% ipython --no-banner

In [1]: import numpy as np

In [2]: import numpy.linalg as la

In [3]: np.set_printoptions(precision=3, suppress=True, linewidth=120, sign=" ")

In [4]: mat = np.array([[-17, 0, 2, 1, 0, 1],
   ...:     [1, 2, 3, 0, 2, 2],
   ...:     [2, 1, 20, 2, 1, 1],
   ...:     [0, 1, 3, 22, 2, 3],
   ...:     [3, 3, 3, 2, 63, 2],
   ...:     [2, 0, 3, 1, 1, 42]])

In [5]: def softmax(z):
   ...:     e = np.exp(z - z.max(axis=-1, keepdims=True))
   ...:     return e / e.sum(axis=-1, keepdims=True)
   ...: 

In [6]: np.round(softmax(mat[5]), 3) + 0
Out[6]: array([ 0.,  0.,  0.,  0.,  0.,  1.])

In [7]: np.round(softmax(10 * mat[5]), 3) + 0
Out[7]: array([ 0.,  0.,  0.,  0.,  0.,  1.])

In [8]: scores = mat @ mat.T / np.sqrt(6)

In [9]: np.round(softmax(scores), 3) + 0
Out[9]: 
array([[ 1.,  0.,  0.,  0.,  0.,  0.],
       [ 0.,  0.,  0.,  0.,  1.,  0.],
       [ 0.,  0.,  1.,  0.,  0.,  0.],
       [ 0.,  0.,  0.,  1.,  0.,  0.],
       [ 0.,  0.,  0.,  0.,  1.,  0.],
       [ 0.,  0.,  0.,  0.,  0.,  1.]])

In [10]: np.round(softmax(scores + np.triu(np.full(scores.shape, -np.inf), 1)), 3) + 0
Out[10]: 
array([[ 1.,  0.,  0.,  0.,  0.,  0.],
       [ 0.,  1.,  0.,  0.,  0.,  0.],
       [ 0.,  0.,  1.,  0.,  0.,  0.],
       [ 0.,  0.,  0.,  1.,  0.,  0.],
       [ 0.,  0.,  0.,  0.,  1.,  0.],
       [ 0.,  0.,  0.,  0.,  0.,  1.]])

In [11]: softmax(scores).round(6).argmax(axis=1)
Out[11]: array([ 0,  4,  2,  3,  4,  5])

In [12]: rng = np.random.default_rng(8321)

In [13]: lab = rng.permutation(6)

In [14]: A2 = mat[:, lab] * rng.choice([-1, 1], 6)

In [15]: A2
Out[15]: 
array([[  1,   0, -17,  -2,  -1,   0],
       [  2,  -2,   1,  -3,   0,  -2],
       [  1,  -1,   2, -20,  -2,  -1],
       [  3,  -2,   0,  -3, -22,  -1],
       [  2, -63,   3,  -3,  -2,  -3],
       [ 42,  -1,   2,  -3,  -1,   0]])

In [16]: left, _, Vt = la.svd(mat.T @ A2)

In [17]: lab
Out[17]: array([ 5,  4,  0,  2,  3,  1])

In [18]: np.round(left @ Vt, 3) + 0
Out[18]: 
array([[ 0.,  0.,  1.,  0.,  0.,  0.],
       [ 0.,  0.,  0.,  0.,  0., -1.],
       [ 0.,  0.,  0., -1.,  0.,  0.],
       [ 0.,  0.,  0.,  0., -1.,  0.],
       [ 0., -1.,  0.,  0.,  0.,  0.],
       [ 1.,  0.,  0.,  0.,  0.,  0.]])

In [19]: X = np.load("x.npy")

In [20]: X
Out[20]: 
array([[ 0.861, -0.102,  0.191, -0.026,  0.049, -0.05 ,  0.038, -0.094,  0.237,  0.026],
       [-0.102,  0.359,  0.124,  0.103, -0.235,  0.164, -0.208, -0.007,  0.093,  0.244],
       [ 0.191,  0.124,  0.737,  0.039, -0.075,  0.075, -0.059,  0.13 , -0.328, -0.029],
       [-0.026,  0.103,  0.039,  0.969,  0.068, -0.053,  0.058, -0.031,  0.061, -0.044],
       [ 0.049, -0.235, -0.075,  0.068,  0.852,  0.114, -0.127,  0.063, -0.123,  0.099],
       [-0.05 ,  0.164,  0.075, -0.053,  0.114,  0.911,  0.097, -0.056,  0.115, -0.07 ],
       [ 0.038, -0.208, -0.059,  0.058, -0.127,  0.097,  0.891,  0.051, -0.098,  0.087],
       [-0.094, -0.007,  0.13 , -0.031,  0.063, -0.056,  0.051,  0.93 ,  0.168, -0.007],
       [ 0.237,  0.093, -0.328,  0.061, -0.123,  0.115, -0.098,  0.168,  0.584, -0.012],
       [ 0.026,  0.244, -0.029, -0.044,  0.099, -0.07 ,  0.087, -0.007, -0.012,  0.906]])

In [21]: W1 = np.array([[3, 7],
    ...:     [8, 3],
    ...:     [2, 0],
    ...:     [-5, -7],
    ...:     [4, -4],
    ...:     [-9, -5],
    ...:     [0, 8],
    ...:     [-7, -2],
    ...:     [2, 5],
    ...:     [2, -6]])

In [22]: c = np.array([2, 1])

In [23]: hid = np.maximum(X @ W1 + c, 0)

In [24]: (hid > 0).mean(axis=0)
Out[24]: array([ 0.6,  0.5])

In [25]: la.matrix_rank(hid)
Out[25]: np.int64(2)

In [26]: C = np.array([[-3, -2, 2], [2, 4, 3]])

In [27]: (hid @ C).round(6).argmax(axis=1)
Out[27]: array([ 2,  2,  2,  0,  2,  0,  1,  1,  1,  2])

In [28]: vec = np.array([2, 8, -8, -7, -8, -8, -1, 2, 1, -4])

In [29]: la.eigvalsh(2 * X - np.eye(10))
Out[29]: array([-1., -1.,  1.,  1.,  1.,  1.,  1.,  1.,  1.,  1.])

In [30]: X @ X @ vec
Out[30]: array([-0.528,  0.834, -4.677, -6.32 , -9.65 , -7.031, -2.525,  0.884,  4.552, -1.422])

In [31]: F = np.loadtxt("m.csv", delimiter=",")

In [32]: F
Out[32]: 
array([[ 0.726,  1.929, -0.215, -0.544,  0.319, -0.917,  0.756, -0.213,  1.268, -0.097,  0.228, -0.368],
       [-0.239,  0.25 ,  0.845,  0.265,  0.177, -0.041, -0.17 , -0.538, -0.17 , -0.395, -0.201, -0.278],
       [ 0.124, -1.217,  0.137,  0.168,  0.626,  0.401,  0.123,  0.313,  0.142, -0.234,  0.56 , -0.351],
       [ 0.189,  0.193, -0.506,  0.307, -0.589,  0.39 ,  0.441,  0.103,  0.022,  0.219,  0.458,  0.489],
       [ 0.093,  0.803,  1.179,  0.075, -0.464, -0.236, -0.192,  0.365, -0.251, -0.417, -0.253, -0.706]])

In [33]: A2 = F + rng.integers(-2, 3, (5, 2)) @ rng.integers(-2, 3, (2, 12))

In [34]: A2
Out[34]: 
array([[ 4.726,  3.929, -2.215, -5.544,  2.319, -5.917,  3.756,  3.787, -4.732, -3.097,  2.228, -1.368],
       [-4.239,  0.25 , -3.155,  2.265,  4.177,  1.959, -2.17 , -4.538,  3.83 ,  1.605, -0.201,  1.722],
       [-0.876, -2.217,  2.137,  2.168, -1.374,  2.401, -0.877, -0.687,  2.142,  0.766, -0.44 , -0.351],
       [ 3.189,  1.193, -0.506, -2.693, -0.589, -2.61 ,  2.441,  3.103, -3.978, -1.781,  1.458, -0.511],
       [ 0.093,  0.803,  1.179,  0.075, -0.464, -0.236, -0.192,  0.365, -0.251, -0.417, -0.253, -0.706]])

In [35]: A2 - F
Out[35]: 
array([[ 4.,  2., -2., -5.,  2., -5.,  3.,  4., -6., -3.,  2., -1.],
       [-4.,  0., -4.,  2.,  4.,  2., -2., -4.,  4.,  2.,  0.,  2.],
       [-1., -1.,  2.,  2., -2.,  2., -1., -1.,  2.,  1., -1.,  0.],
       [ 3.,  1.,  0., -3.,  0., -3.,  2.,  3., -4., -2.,  1., -1.],
       [ 0.,  0.,  0.,  0.,  0.,  0.,  0.,  0.,  0.,  0.,  0.,  0.]])

In [36]: K = np.loadtxt("layer19.csv", delimiter=",")

In [37]: K
Out[37]: 
array([[ 0.,  1.,  0.,  0.,  0.,  0.,  0.,  1.,  0.,  0.,  0.,  0.],
       [ 1.,  0.,  0.,  0.,  0.,  0.,  1.,  1.,  1.,  0.,  0.,  0.],
       [ 0.,  0.,  0.,  0.,  0.,  0.,  0.,  0.,  0.,  0.,  0.,  0.],
       [ 0.,  0.,  0.,  0.,  1.,  0.,  0.,  1.,  0.,  1.,  0.,  0.],
       [ 0.,  0.,  0.,  1.,  0.,  0.,  0.,  1.,  0.,  1.,  0.,  0.],
       [ 0.,  0.,  0.,  0.,  0.,  0.,  0.,  0.,  0.,  0.,  0.,  0.],
       [ 0.,  1.,  0.,  0.,  0.,  0.,  0.,  0.,  0.,  0.,  0.,  1.],
       [ 1.,  1.,  0.,  1.,  1.,  0.,  0.,  0.,  1.,  0.,  1.,  0.],
       [ 0.,  1.,  0.,  0.,  0.,  0.,  0.,  1.,  0.,  0.,  0.,  1.],
       [ 0.,  0.,  0.,  1.,  1.,  0.,  0.,  0.,  0.,  0.,  0.,  0.],
       [ 0.,  0.,  0.,  0.,  0.,  0.,  0.,  1.,  0.,  0.,  0.,  0.],
       [ 0.,  0.,  0.,  0.,  0.,  0.,  1.,  0.,  1.,  0.,  0.,  0.]])

In [38]: # null space of dimension 3

In [39]: la.norm(K, axis=1).argmax()
Out[39]: np.int64(7)

In [40]: round(la.norm(K, 2), 3)
Out[40]: np.float64(3.321)

In [41]: np.round(la.norm(K, "nuc"), 3)
Out[41]: np.float64(13.553)

In [42]: la.norm(K, axis=0)
Out[42]: array([ 1.414,  2.   ,  0.   ,  1.732,  1.732,  0.   ,  1.414,  2.449,  1.732,  1.414,  1.   ,  1.414])

In [43]: round(float(la.norm(K[4], 1)), 3), np.round(la.norm(K[4], np.inf), 3)
Out[43]: (3.0, np.float64(1.0))

In [44]: np.round(la.norm(K) ** 2 / la.norm(K, 2) ** 2, 3)
Out[44]: np.float64(2.539)

In [45]: round(float(la.norm(K[4] - K[3])), 3)
Out[45]: 1.414

In [46]: evals, V = la.eigh(K)

In [47]: vec = np.array([3, 9, 7, 3, 9, 0, 8, 0, 8, 2, 3, 2])

In [48]: np.round(la.eigvalsh(K[1:, 1:]), 3) + 0
Out[48]: array([-2.113, -2.   , -1.   , -0.756,  0.   ,  0.   ,  0.   ,  0.   ,  0.821,  2.   ,  3.048])

In [49]: np.round(np.sort(np.abs(la.eigvals(K))), 3) + 0
Out[49]: array([ 0.   ,  0.   ,  0.   ,  0.353,  0.661,  0.764,  1.   ,  1.043,  2.052,  2.06 ,  2.299,  3.321])

In [50]: np.round(np.abs(la.eigvals(K)).max(), 3)
Out[50]: np.float64(3.321)

In [51]: np.allclose(K, K.T)
Out[51]: True

In [52]: np.allclose(K @ K.T, K.T @ K)
Out[52]: True

In [53]: (K + K.T) / 2
Out[53]: 
array([[ 0.,  1.,  0.,  0.,  0.,  0.,  0.,  1.,  0.,  0.,  0.,  0.],
       [ 1.,  0.,  0.,  0.,  0.,  0.,  1.,  1.,  1.,  0.,  0.,  0.],
       [ 0.,  0.,  0.,  0.,  0.,  0.,  0.,  0.,  0.,  0.,  0.,  0.],
       [ 0.,  0.,  0.,  0.,  1.,  0.,  0.,  1.,  0.,  1.,  0.,  0.],
       [ 0.,  0.,  0.,  1.,  0.,  0.,  0.,  1.,  0.,  1.,  0.,  0.],
       [ 0.,  0.,  0.,  0.,  0.,  0.,  0.,  0.,  0.,  0.,  0.,  0.],
       [ 0.,  1.,  0.,  0.,  0.,  0.,  0.,  0.,  0.,  0.,  0.,  1.],
       [ 1.,  1.,  0.,  1.,  1.,  0.,  0.,  0.,  1.,  0.,  1.,  0.],
       [ 0.,  1.,  0.,  0.,  0.,  0.,  0.,  1.,  0.,  0.,  0.,  1.],
       [ 0.,  0.,  0.,  1.,  1.,  0.,  0.,  0.,  0.,  0.,  0.,  0.],
       [ 0.,  0.,  0.,  0.,  0.,  0.,  0.,  1.,  0.,  0.,  0.,  0.],
       [ 0.,  0.,  0.,  0.,  0.,  0.,  1.,  0.,  1.,  0.,  0.,  0.]])

In [54]: (la.matrix_power((K != 0) + (K.T != 0) + np.eye(12), 12) > 0).astype(int)
Out[54]: 
array([[ 1,  1,  0,  1,  1,  0,  1,  1,  1,  1,  1,  1],
       [ 1,  1,  0,  1,  1,  0,  1,  1,  1,  1,  1,  1],
       [ 0,  0,  1,  0,  0,  0,  0,  0,  0,  0,  0,  0],
       [ 1,  1,  0,  1,  1,  0,  1,  1,  1,  1,  1,  1],
       [ 1,  1,  0,  1,  1,  0,  1,  1,  1,  1,  1,  1],
       [ 0,  0,  0,  0,  0,  1,  0,  0,  0,  0,  0,  0],
       [ 1,  1,  0,  1,  1,  0,  1,  1,  1,  1,  1,  1],
       [ 1,  1,  0,  1,  1,  0,  1,  1,  1,  1,  1,  1],
       [ 1,  1,  0,  1,  1,  0,  1,  1,  1,  1,  1,  1],
       [ 1,  1,  0,  1,  1,  0,  1,  1,  1,  1,  1,  1],
       [ 1,  1,  0,  1,  1,  0,  1,  1,  1,  1,  1,  1],
       [ 1,  1,  0,  1,  1,  0,  1,  1,  1,  1,  1,  1]])

In [55]: np.round(np.sort(la.eigvals(K).real), 3) + 0
Out[55]: array([-2.299, -2.052, -1.   , -0.764, -0.661,  0.   ,  0.   ,  0.   ,  0.353,  1.043,  2.06 ,  3.321])

In [56]: A = np.load("block7.npy")

In [57]: A
Out[57]: 
array([[  3,  -1,  -3,   0,   0,  -5,  -3,   1,  -3,   1,   2,   3,   3,   0,   1],
       [ -3,   2,   0,   2,   1,  10,   0,  -1,  -1,   3,   3,  -3,   2,  -2,  -2],
       [  0,   0,  -1,  -2,   1,   0,   2,  -3,   0,   2,  -3,   1,   3,   1,   3],
       [ -2,  -1,  -1,  -2,  -1,  -5,  -2,  -2,   0,   3,  -3,   1,   2,   3,   1],
       [  3,   0,  -1,   0,   1,   0,   2,   0,   2,   0,   2,  -2,   2,   3,   2],
       [  1,   1,   0,  -1,   3,   5,   3,   2,   1,   2,   0,  -1,   0,   3,   1],
       [  1,   3,   1,   2,  -2,  15,  -1,   2,   3,  -1,   2,   1,   0,   3,   0],
       [  0,   3,  -1,   3,  -1,  15,   0,  -1,   1,  -2,  -2,   1,   0,   1,   2],
       [  2,  -3,   2,   0,   3, -15,   1,  -1,   0,   1,   0,   1,   0,   3,   0],
       [ -1,  -1,  -2,   3,  -1,  -5,   3,   0,   1,   1,  -2,  -3,   2,   1,  -3],
       [  0,  -2,  -2,   2,   2, -10,  -3,   0,   3,   0,   0,  -2,  -3,   2,  -3],
       [ -3,  -2,   2,   3,   3, -10,   2,   3,  -1,   0,   2,   0,  -2,   1,  -2],
       [  2,  -1,  -2,   2,   3,  -5,   1,  -2,  -2,  -3,   2,   0,  -1,   3,  -1],
       [ -2,   3,  -3,   3,   2,  15,   0,  -1,  -2,   0,   3,   1,   2,  -1,  -2]])

In [58]: # column 5 dominates

In [59]: th = np.radians(30)

In [60]: Rm = np.eye(12)

In [61]: Rm[10, 10] = Rm[7, 7] = np.cos(th)

In [62]: Rm[10, 7], Rm[7, 10] = -np.sin(th), np.sin(th)

In [63]: Rm
Out[63]: 
array([[ 1.   ,  0.   ,  0.   ,  0.   ,  0.   ,  0.   ,  0.   ,  0.   ,  0.   ,  0.   ,  0.   ,  0.   ],
       [ 0.   ,  1.   ,  0.   ,  0.   ,  0.   ,  0.   ,  0.   ,  0.   ,  0.   ,  0.   ,  0.   ,  0.   ],
       [ 0.   ,  0.   ,  1.   ,  0.   ,  0.   ,  0.   ,  0.   ,  0.   ,  0.   ,  0.   ,  0.   ,  0.   ],
       [ 0.   ,  0.   ,  0.   ,  1.   ,  0.   ,  0.   ,  0.   ,  0.   ,  0.   ,  0.   ,  0.   ,  0.   ],
       [ 0.   ,  0.   ,  0.   ,  0.   ,  1.   ,  0.   ,  0.   ,  0.   ,  0.   ,  0.   ,  0.   ,  0.   ],
       [ 0.   ,  0.   ,  0.   ,  0.   ,  0.   ,  1.   ,  0.   ,  0.   ,  0.   ,  0.   ,  0.   ,  0.   ],
       [ 0.   ,  0.   ,  0.   ,  0.   ,  0.   ,  0.   ,  1.   ,  0.   ,  0.   ,  0.   ,  0.   ,  0.   ],
       [ 0.   ,  0.   ,  0.   ,  0.   ,  0.   ,  0.   ,  0.   ,  0.866,  0.   ,  0.   ,  0.5  ,  0.   ],
       [ 0.   ,  0.   ,  0.   ,  0.   ,  0.   ,  0.   ,  0.   ,  0.   ,  1.   ,  0.   ,  0.   ,  0.   ],
       [ 0.   ,  0.   ,  0.   ,  0.   ,  0.   ,  0.   ,  0.   ,  0.   ,  0.   ,  1.   ,  0.   ,  0.   ],
       [ 0.   ,  0.   ,  0.   ,  0.   ,  0.   ,  0.   ,  0.   , -0.5  ,  0.   ,  0.   ,  0.866,  0.   ],
       [ 0.   ,  0.   ,  0.   ,  0.   ,  0.   ,  0.   ,  0.   ,  0.   ,  0.   ,  0.   ,  0.   ,  1.   ]])

In [64]: A2 = K @ Rm.T

In [65]: np.allclose(K @ K.T, A2 @ A2.T)
Out[65]: True

In [66]: np.round(la.svd(K, compute_uv=False), 3) + 0, np.round(la.svd(A2, compute_uv=False), 3) + 0
Out[66]: 
(array([ 3.321,  2.299,  2.06 ,  2.052,  1.043,  1.   ,  0.764,  0.661,  0.353,  0.   ,  0.   ,  0.   ]),
 array([ 3.321,  2.299,  2.06 ,  2.052,  1.043,  1.   ,  0.764,  0.661,  0.353,  0.   ,  0.   ,  0.   ]))

In [67]: round(float(la.det(Rm)), 3), round(np.trace(Rm), 3)
Out[67]: (1.0, np.float64(11.732))

In [68]: np.abs(A2 - K).max(axis=0)
Out[68]: array([ 0. ,  0. ,  0. ,  0. ,  0. ,  0. ,  0. ,  0.5,  0. ,  0. ,  0.5,  0. ])

In [69]: arr = np.loadtxt("data.csv", delimiter=",")

In [70]: arr
Out[70]: 
array([[  2.,   2.,   2.,   2.,   2.,   2.,   2.,   2.,   2.,   2.,   2.],
       [  2.,   4.,   4.,   4.,   4.,   4.,   4.,   4.,   4.,   4.,   4.],
       [  2.,   4.,   6.,   6.,   6.,   6.,   6.,   6.,   6.,   6.,   6.],
       [  2.,   4.,   6.,   8.,   8.,   8.,   8.,   8.,   8.,   8.,   8.],
       [  2.,   4.,   6.,   8.,  10.,  10.,  10.,  10.,  10.,  10.,  10.],
       [  2.,   4.,   6.,   8.,  10.,  12.,  12.,  12.,  12.,  12.,  12.],
       [  2.,   4.,   6.,   8.,  10.,  12.,  14.,  14.,  14.,  14.,  14.],
       [  2.,   4.,   6.,   8.,  10.,  12.,  14.,  16.,  16.,  16.,  16.],
       [  2.,   4.,   6.,   8.,  10.,  12.,  14.,  16.,  18.,  18.,  18.],
       [  2.,   4.,   6.,   8.,  10.,  12.,  14.,  16.,  18.,  20.,  20.],
       [  2.,   4.,   6.,   8.,  10.,  12.,  14.,  16.,  18.,  20.,  22.]])

In [71]: # symmetric, so the eigenvalues are real

In [72]: G = arr.T @ arr

In [73]: la.svd(arr, compute_uv=False) ** 2
Out[73]: 
array([ 11527.165,    145.901,     19.879,      5.58 ,      2.26 ,      1.152,      0.69 ,      0.469,      0.353,
            0.291,      0.26 ])

In [74]: np.diag(G)
Out[74]: array([   44.,   164.,   344.,   568.,   820.,  1084.,  1344.,  1584.,  1788.,  1940.,  2024.])
